% ipython --no-banner

In [1]: import numpy as np

In [2]: np.set_printoptions(precision=2, suppress=True, linewidth=120, floatmode="fixed")

In [3]: Q, _ = np.linalg.qr(np.array([[-1.9, -1.0, -1.7, -0.3, 1.1],
   ...:     [-1.8, 0.2, 0.2, -1.5, -0.6],
   ...:     [-0.6, 1.0, 0.8, -1.0, -0.4],
   ...:     [1.8, -0.9, 0.9, -0.1, 2.0],
   ...:     [1.4, -2.0, 0.1, 0.9, -1.5],
   ...:     [0.9, -0.1, -0.4, -1.3, 0.6],
   ...:     [0.8, 0.0, 0.7, 0.1, -0.3],
   ...:     [1.0, -0.4, 0.1, -0.8, -1.4],
   ...:     [1.1, 1.4, -1.1, 0.8, -0.5]]))

In [4]: arr = Q @ Q.T

In [5]: print(arr)
[[ 0.76  0.09 -0.26 -0.08 -0.01  0.14 -0.25 -0.11 -0.09]
 [ 0.09  0.46  0.26 -0.22 -0.10  0.08 -0.03  0.16 -0.28]
 [-0.26  0.26  0.31 -0.07 -0.24  0.03  0.06  0.07 -0.10]
 [-0.08 -0.22 -0.07  0.74 -0.05  0.24  0.09 -0.10 -0.23]
 [-0.01 -0.10 -0.24 -0.05  0.75 -0.11  0.07  0.28 -0.14]
 [ 0.14  0.08  0.03  0.24 -0.11  0.64 -0.04  0.33  0.14]
 [-0.25 -0.03  0.06  0.09  0.07 -0.04  0.10  0.05 -0.05]
 [-0.11  0.16  0.07 -0.10  0.28  0.33  0.05  0.50  0.06]
 [-0.09 -0.28 -0.10 -0.23 -0.14  0.14 -0.05  0.06  0.74]]

In [6]: evals, evecs = np.linalg.eigh(arr)

In [7]: vec = np.array([6, 1, 9, 4, 1, 7, 1, 8, 5])

In [8]: print(evecs * np.maximum(evals, 0) @ evecs.T)
[[ 0.76  0.09 -0.26 -0.08 -0.01  0.14 -0.25 -0.11 -0.09]
 [ 0.09  0.46  0.26 -0.22 -0.10  0.08 -0.03  0.16 -0.28]
 [-0.26  0.26  0.31 -0.07 -0.24  0.03  0.06  0.07 -0.10]
 [-0.08 -0.22 -0.07  0.74 -0.05  0.24  0.09 -0.10 -0.23]
 [-0.01 -0.10 -0.24 -0.05  0.75 -0.11  0.07  0.28 -0.14]
 [ 0.14  0.08  0.03  0.24 -0.11  0.64 -0.04  0.33  0.14]
 [-0.25 -0.03  0.06  0.09  0.07 -0.04  0.10  0.05 -0.05]
 [-0.11  0.16  0.07 -0.10  0.28  0.33  0.05  0.50  0.06]
 [-0.09 -0.28 -0.10 -0.23 -0.14  0.14 -0.05  0.06  0.74]]

In [9]: print(np.round(np.linalg.eigvalsh(arr[1:, 1:]), 2) + 0)
[0.00 0.00 0.00 0.24 1.00 1.00 1.00 1.00]

In [10]: print(round(np.abs(arr).sum(axis=1).max(), 2), np.round(np.abs(evals).max(), 2))
1.83 1.0

In [11]: print(round(vec @ arr @ vec / (vec @ vec), 2), round(evals[0], 2), round(evals[-1], 2))
0.59 -0.0 1.0
